$ python -q
>>> import numpy as np
>>> np.set_printoptions(precision=2, suppress=True, linewidth=160, sign=" ")
>>> rd = lambda a: np.round(a, 2) + 0
>>> E = np.load("m.npy")
>>> print(E)
[[ 9  0  0  0  0  0  0  0  0]
 [-9  7  0  0  0  0  0  0  0]
 [-2  6  2  0  0  0  0  0  0]
 [ 3 -1  8  6  0  0  0  0  0]
 [ 0 -4 -2 -1  0  0  0  0  0]
 [-1 -4 -4 -2  7  7  0  0  0]
 [ 3 -1  8 -3 -6 -7 -7  0  0]
 [ 6 -3 -9  9 -3 -7  2 -4  0]
 [ 3  1  4  5 -6 -8 -4 -8 -5]]
>>> t = np.radians(36)
>>> r_ = np.eye(9)
>>> r_[2, 2] = r_[3, 3] = np.cos(t)
>>> r_[2, 3], r_[3, 2] = -np.sin(t), np.sin(t)
>>> print(rd(r_))
[[ 1.    0.    0.    0.    0.    0.    0.    0.    0.  ]
 [ 0.    1.    0.    0.    0.    0.    0.    0.    0.  ]
 [ 0.    0.    0.81 -0.59  0.    0.    0.    0.    0.  ]
 [ 0.    0.    0.59  0.81  0.    0.    0.    0.    0.  ]
 [ 0.    0.    0.    0.    1.    0.    0.    0.    0.  ]
 [ 0.    0.    0.    0.    0.    1.    0.    0.    0.  ]
 [ 0.    0.    0.    0.    0.    0.    1.    0.    0.  ]
 [ 0.    0.    0.    0.    0.    0.    0.    1.    0.  ]
 [ 0.    0.    0.    0.    0.    0.    0.    0.    1.  ]]
>>> M2 = E @ r_.T
>>> print(np.allclose(E @ E.T, M2 @ M2.T))
True
>>> print(rd(np.linalg.det(r_)), rd(np.trace(r_)))
1.0 8.62
>>> vec = np.array([-2, 0, 2, -1, -3, 2, -1, -1, 0])
>>> print(rd(np.linalg.det(r_)))
1.0
>>> print(rd(np.linalg.norm(vec)), rd(np.linalg.norm(r_ @ vec)))
4.9 4.9
>>> print(9 - np.linalg.matrix_rank(r_ - np.eye(9), tol=1e-8))
7
>>> print(rd(np.sort(np.abs(np.degrees(np.angle(np.linalg.eigvals(r_)))))))
[  0.   0.   0.   0.   0.   0.   0.  36.  36.]
>>> print(rd(np.linalg.inv(r_)))
[[ 1.    0.    0.    0.    0.    0.    0.    0.    0.  ]
 [ 0.    1.    0.    0.    0.    0.    0.    0.    0.  ]
 [ 0.    0.    0.81  0.59  0.    0.    0.    0.    0.  ]
 [ 0.    0.   -0.59  0.81  0.    0.    0.    0.    0.  ]
 [ 0.    0.    0.    0.    1.    0.    0.    0.    0.  ]
 [ 0.    0.    0.    0.    0.    1.    0.    0.    0.  ]
 [ 0.    0.    0.    0.    0.    0.    1.    0.    0.  ]
 [ 0.    0.    0.    0.    0.    0.    0.    1.    0.  ]
 [ 0.    0.    0.    0.    0.    0.    0.    0.    1.  ]]
